$ python -q
>>> import numpy as np
>>> np.set_printoptions(precision=4, suppress=True, linewidth=140)
>>> K = 3 * np.eye(7) + np.ones((7, 7))
>>> K
array([[4., 1., 1., 1., 1., 1., 1.],
       [1., 4., 1., 1., 1., 1., 1.],
       [1., 1., 4., 1., 1., 1., 1.],
       [1., 1., 1., 4., 1., 1., 1.],
       [1., 1., 1., 1., 4., 1., 1.],
       [1., 1., 1., 1., 1., 4., 1.],
       [1., 1., 1., 1., 1., 1., 4.]])
>>> # equal to its transpose
>>> out = K[0, 0] * K[1:] - np.outer(K[1:, 0], K[0])
>>> print(out)
[[ 0. 15.  3.  3.  3.  3.  3.]
 [ 0.  3. 15.  3.  3.  3.  3.]
 [ 0.  3.  3. 15.  3.  3.  3.]
 [ 0.  3.  3.  3. 15.  3.  3.]
 [ 0.  3.  3.  3.  3. 15.  3.]
 [ 0.  3.  3.  3.  3.  3. 15.]]
>>> np.flatnonzero(~out.round(6).any(axis=1))
array([], dtype=int64)
>>> K[:, 0] / K[0, 0]
array([1.  , 0.25, 0.25, 0.25, 0.25, 0.25, 0.25])
>>> np.linalg.matrix_rank(out), np.linalg.matrix_rank(K)
(np.int64(6), np.int64(7))
>>> out = K / np.sqrt((K ** 2).mean(axis=1, keepdims=True))
>>> K - K.mean(axis=1, keepdims=True)
array([[ 2.5714, -0.4286, -0.4286, -0.4286, -0.4286, -0.4286, -0.4286],
       [-0.4286,  2.5714, -0.4286, -0.4286, -0.4286, -0.4286, -0.4286],
       [-0.4286, -0.4286,  2.5714, -0.4286, -0.4286, -0.4286, -0.4286],
       [-0.4286, -0.4286, -0.4286,  2.5714, -0.4286, -0.4286, -0.4286],
       [-0.4286, -0.4286, -0.4286, -0.4286,  2.5714, -0.4286, -0.4286],
       [-0.4286, -0.4286, -0.4286, -0.4286, -0.4286,  2.5714, -0.4286],
       [-0.4286, -0.4286, -0.4286, -0.4286, -0.4286, -0.4286,  2.5714]])
>>> print(out[5])
[0.5641 0.5641 0.5641 0.5641 0.5641 2.2563 0.5641]
>>> np.linalg.matrix_rank(out) == np.linalg.matrix_rank(K)
np.True_
>>> np.linalg.matrix_rank(K - K.mean(axis=1, keepdims=True))
np.int64(6)
>>> vec = np.ones(7)
>>> for _ in range(4):
...     vec = K @ vec
...     vec /= np.linalg.norm(vec)
...     print(round(vec @ K @ vec, 4))
... 
10.0
10.0
10.0
10.0
>>> round(float(np.linalg.eigvalsh(K)[-1]), 4)
10.0
>>> vec
array([0.378, 0.378, 0.378, 0.378, 0.378, 0.378, 0.378])
>>> rng = np.random.default_rng(28758)
>>> idx = rng.permutation(7)
>>> idx
array([5, 6, 3, 1, 0, 4, 2])
>>> out = K[idx][:, idx]
>>> np.sort(np.abs(np.linalg.eigvals(out)))
array([ 3.,  3.,  3.,  3.,  3.,  3., 10.])
>>> np.allclose(out, K)
True
>>> low = np.linalg.cholesky(K)
>>> print(K / np.sqrt(np.outer(np.diag(K), np.diag(K))))
[[1.   0.25 0.25 0.25 0.25 0.25 0.25]
 [0.25 1.   0.25 0.25 0.25 0.25 0.25]
 [0.25 0.25 1.   0.25 0.25 0.25 0.25]
 [0.25 0.25 0.25 1.   0.25 0.25 0.25]
 [0.25 0.25 0.25 0.25 1.   0.25 0.25]
 [0.25 0.25 0.25 0.25 0.25 1.   0.25]
 [0.25 0.25 0.25 0.25 0.25 0.25 1.  ]]
>>> np.diag(low) ** 2
array([4.    , 3.75  , 3.6   , 3.5   , 3.4286, 3.375 , 3.3333])
>>> low @ low.T
array([[4., 1., 1., 1., 1., 1., 1.],
       [1., 4., 1., 1., 1., 1., 1.],
       [1., 1., 4., 1., 1., 1., 1.],
       [1., 1., 1., 4., 1., 1., 1.],
       [1., 1., 1., 1., 4., 1., 1.],
       [1., 1., 1., 1., 1., 4., 1.],
       [1., 1., 1., 1., 1., 1., 4.]])
>>> E = np.load("arr.npy")
>>> E
array([[ 1.,  0.,  0.],
       [ 0., -1.,  0.],
       [ 0.,  0., -1.]])
>>> r0 = np.array([5, 3, 0])
>>> out = E + np.outer(r0, np.eye(3)[1])
>>> np.linalg.matrix_rank(out - E)
np.int64(1)
>>> out
array([[ 1.,  5.,  0.],
       [ 0.,  2.,  0.],
       [ 0.,  0., -1.]])
>>> np.linalg.matrix_rank(np.linalg.inv(out) - np.linalg.inv(E), tol=1e-8)
np.int64(1)
>>> round(float(np.linalg.det(out) / np.linalg.det(E)), 4), np.round(1 + np.linalg.solve(E, r0)[1], 4)
(-2.0, np.float64(-2.0))
>>> [round(float(np.linalg.det(E[:i, :i])), 2) + 0 for i in range(1, 4)]
[1.0, -1.0, 1.0]
>>> np.all(np.linalg.eigvalsh(E) > 0)
np.False_
>>> X = np.load("sample7.npy")
>>> X
array([[ 0.3478, -0.0435, -0.2609,  0.2174,  0.1304, -0.3043],
       [-0.0435,  0.0054,  0.0326, -0.0272, -0.0163,  0.038 ],
       [-0.2609,  0.0326,  0.1957, -0.163 , -0.0978,  0.2283],
       [ 0.2174, -0.0272, -0.163 ,  0.1359,  0.0815, -0.1902],
       [ 0.1304, -0.0163, -0.0978,  0.0815,  0.0489, -0.1141],
       [-0.3043,  0.038 ,  0.2283, -0.1902, -0.1141,  0.2663]])
>>> # symmetric
>>> vec = np.array([8, 5, -7, -7, 5, -2])
>>> X @ vec
array([ 4.1304, -0.5163, -3.0978,  2.5815,  1.5489, -3.6141])
>>> X @ X @ vec
array([ 4.1304, -0.5163, -3.0978,  2.5815,  1.5489, -3.6141])
>>> round((vec - X @ vec) @ (X @ vec), 4)
np.float64(0.0)
>>> print(round(np.trace(X), 4))
1.0
>>> out = X / np.sqrt((X ** 2).mean(axis=1, keepdims=True))
>>> out[2]
array([-1.4446,  0.1806,  1.0835, -0.9029, -0.5417,  1.2641])
>>> Uu, sv, vt = np.linalg.svd(X)
>>> V = vt[:(sv > 1e-8).sum()]
>>> vec = X[4] + 5 * X[0] + rng.integers(2) * np.eye(6)[5]
>>> vec
array([ 1.8696, -0.2337, -1.4022,  1.1685,  0.7011, -1.6359])
>>> print(round(float(np.linalg.norm(vec - V.T @ V @ vec)), 4))
0.0
>>> print(np.diag(V.T @ V))
[0.3478 0.0054 0.1957 0.1359 0.0489 0.2663]
>>> np.linalg.matrix_rank(np.vstack([X, vec]))
np.int64(1)
>>> V.T @ V
array([[ 0.3478, -0.0435, -0.2609,  0.2174,  0.1304, -0.3043],
       [-0.0435,  0.0054,  0.0326, -0.0272, -0.0163,  0.038 ],
       [-0.2609,  0.0326,  0.1957, -0.163 , -0.0978,  0.2283],
       [ 0.2174, -0.0272, -0.163 ,  0.1359,  0.0815, -0.1902],
       [ 0.1304, -0.0163, -0.0978,  0.0815,  0.0489, -0.1141],
       [-0.3043,  0.038 ,  0.2283, -0.1902, -0.1141,  0.2663]])
>>> np.allclose(V.T @ V @ vec, vec)
True
>>> Uu, sv, vt = np.linalg.svd(X)
>>> np.argmax(sv[:-1] / (sv[1:] + 1e-6)) + 1
np.int64(1)
>>> out = Uu[:, :1] @ np.diag(sv[:1]) @ vt[:1]
>>> print(out)
[[ 0.3478 -0.0435 -0.2609  0.2174  0.1304 -0.3043]
 [-0.0435  0.0054  0.0326 -0.0272 -0.0163  0.038 ]
 [-0.2609  0.0326  0.1957 -0.163  -0.0978  0.2283]
 [ 0.2174 -0.0272 -0.163   0.1359  0.0815 -0.1902]
 [ 0.1304 -0.0163 -0.0978  0.0815  0.0489 -0.1141]
 [-0.3043  0.038   0.2283 -0.1902 -0.1141  0.2663]]
>>> np.round(np.linalg.norm(X - out, 2), 4), round(sv[1], 4)
(np.float64(0.0), np.float64(0.0))
>>> F = np.load("mat.npy")
>>> F
array([[0.5   , 0.25  , 0.    , 0.    , 0.    , 0.25  , 0.    ],
       [0.    , 0.5   , 0.    , 0.    , 0.5   , 0.    , 0.    ],
       [0.3333, 0.    , 0.3333, 0.    , 0.3333, 0.    , 0.    ],
       [0.    , 0.3333, 0.3333, 0.3333, 0.    , 0.    , 0.    ],
       [0.    , 0.    , 0.25  , 0.    , 0.5   , 0.25  , 0.    ],
       [0.5   , 0.    , 0.    , 0.    , 0.    , 0.5   , 0.    ],
       [0.    , 0.    , 0.    , 0.    , 0.    , 0.5   , 0.5   ]])
>>> # a transition matrix
>>> vec = np.array([3, 2, 3, 0, 3, 5, 3])
>>> y = F @ vec
>>> b, lr = np.zeros(7), 1 / np.linalg.norm(F, 2) ** 2
>>> for i in range(30):
...     b -= lr * F.T @ (F @ b - y)
...     if i % 5 == 0: print(i, round(np.linalg.norm(F @ b - y), 4))
... 
0 0.9963
5 0.2352
10 0.1236
15 0.0902
20 0.0712
25 0.0575
>>> print(round(float(np.linalg.cond(F)), 4))
44.9909
>>> b
array([3.0853, 1.772 , 2.6065, 0.6487, 3.2356, 4.9745, 2.996 ])
>>> vec = np.array([2, 0, 0, 3, 1, 0, 5])
>>> h = np.maximum(F @ vec, 0)
>>> np.maximum(F @ (3 * vec), 0)
array([3. , 1.5, 3. , 3. , 1.5, 3. , 7.5])
>>> np.tanh(F @ vec)
array([0.7616, 0.4621, 0.7616, 0.7616, 0.4621, 0.7616, 0.9866])
>>> r0, v = F[1], F[5]
>>> r0 @ r0
np.float64(0.5)
>>> pr = (r0 @ v) / (r0 @ r0) * r0
>>> (v - pr) @ r0
np.float64(0.0)
>>> v - pr
array([0.5, 0. , 0. , 0. , 0. , 0.5, 0. ])
>>> np.outer(r0, v)
array([[0.  , 0.  , 0.  , 0.  , 0.  , 0.  , 0.  ],
       [0.25, 0.  , 0.  , 0.  , 0.  , 0.25, 0.  ],
       [0.  , 0.  , 0.  , 0.  , 0.  , 0.  , 0.  ],
       [0.  , 0.  , 0.  , 0.  , 0.  , 0.  , 0.  ],
       [0.25, 0.  , 0.  , 0.  , 0.  , 0.25, 0.  ],
       [0.  , 0.  , 0.  , 0.  , 0.  , 0.  , 0.  ],
       [0.  , 0.  , 0.  , 0.  , 0.  , 0.  , 0.  ]])
>>> print(np.round(np.linalg.norm(r0 + v) ** 2 + np.linalg.norm(r0 - v) ** 2, 4))
2.0
>>> r0 = np.array([0, -2, 4, 3, -5])
>>> v = np.array([3, -3])
>>> feats = np.outer(r0, v)
>>> feats
array([[  0,   0],
       [ -6,   6],
       [ 12, -12],
       [  9,  -9],
       [-15,  15]])
>>> Uu, sv, vt = np.linalg.svd(feats)
>>> V = vt[:(sv > 1e-8).sum()]
>>> vec = feats[2] + 4 * feats[3] + rng.integers(2) * np.eye(2)[0]
>>> vec
array([ 49., -48.])
>>> np.linalg.matrix_rank(np.vstack([feats, vec]))
np.int64(2)
>>> np.diag(V.T @ V)
array([0.5, 0.5])
>>> ang = np.deg2rad(30)
>>> mat = np.eye(4)
>>> mat[np.ix_([2, 1], [2, 1])] = [[np.cos(ang), -np.sin(ang)], [np.sin(ang), np.cos(ang)]]
>>> print(mat)
[[ 1.     0.     0.     0.   ]
 [ 0.     0.866  0.5    0.   ]
 [ 0.    -0.5    0.866  0.   ]
 [ 0.     0.     0.     1.   ]]
>>> # 3 blocks once reordered
>>> print(np.round(np.linalg.det(mat), 4))
1.0
>>> vec = np.array([-1, -5, 3, -1])
>>> np.abs(np.linalg.eigvals(mat))
array([1., 1., 1., 1.])
>>> [p for p in range(1, 25) if np.allclose(np.linalg.matrix_power(mat, p), np.eye(4))]
[12, 24]
>>> W0 = np.loadtxt("block5.csv", delimiter=",")
>>> W0
array([[5., 1., 0.],
       [0., 5., 1.],
       [0., 0., 5.]])
>>> (W0 - W0.T) / 2
array([[ 0. ,  0.5,  0. ],
       [-0.5,  0. ,  0.5],
       [ 0. , -0.5,  0. ]])
>>> np.sort(np.abs(np.linalg.eigvals(W0)))
array([5., 5., 5.])
>>> np.linalg.matrix_power(W0, 4)
array([[625., 500., 150.],
       [  0., 625., 500.],
       [  0.,   0., 625.]])
>>> out = W0 + rng.integers(-2, 3, (3, 2)) @ rng.integers(-2, 3, (2, 3))
>>> print(out)
[[ 4.  0.  0.]
 [-1.  1.  4.]
 [-1. -4.  8.]]
>>> np.abs(out - W0).sum(axis=1)
array([2., 8., 8.])
>>> np.round(np.linalg.svd(out - W0, compute_uv=False), 4) + 0
array([7.2788, 1.0096, 0.    ])
>>> np.linalg.matrix_rank(out - W0, tol=1e-8)
np.int64(2)
>>> q, V = np.linalg.qr(out[:, :2])[0], np.linalg.qr(out[:, 2:])[0]
>>> sv = np.linalg.svd(q.T @ V, compute_uv=False)
>>> np.degrees(np.arccos(sv.clip(0, 1)))
array([38.5208])
>>> (sv > 0.9).sum()
np.int64(0)
>>> out = np.array([[9, 0], [5, 1], [8, 2]])
>>> np.linalg.matrix_rank(np.vstack([W0, out.T]))
np.int64(3)
>>> np.einsum("ik,kj->ji", W0, out)
array([[50., 33., 40.],
       [ 1.,  7., 10.]])
>>> J = np.array([[0, 0, 0, 0, 0],
...     [0, 0, 0, 0, 2],
...     [0, 0, 0, 0, 0],
...     [0, 0, 0, 0, 0],
...     [0, 0, 0, 0, 0]])
>>> J
array([[0, 0, 0, 0, 0],
       [0, 0, 0, 0, 2],
       [0, 0, 0, 0, 0],
       [0, 0, 0, 0, 0],
       [0, 0, 0, 0, 0]])
>>> # row 1 dominates
>>> Uu, sv, vt = np.linalg.svd(J, full_matrices=False)
>>> np.abs(Uu[:, 0]).round(6).argmax()
np.int64(1)
>>> vt @ vt.T
array([[1., 0., 0., 0., 0.],
       [0., 1., 0., 0., 0.],
       [0., 0., 1., 0., 0.],
       [0., 0., 0., 1., 0.],
       [0., 0., 0., 0., 1.]])
>>> Uu.T @ J @ vt.T
array([[2., 0., 0., 0., 0.],
       [0., 0., 0., 0., 0.],
       [0., 0., 0., 0., 0.],
       [0., 0., 0., 0., 0.],
       [0., 0., 0., 0., 0.]])
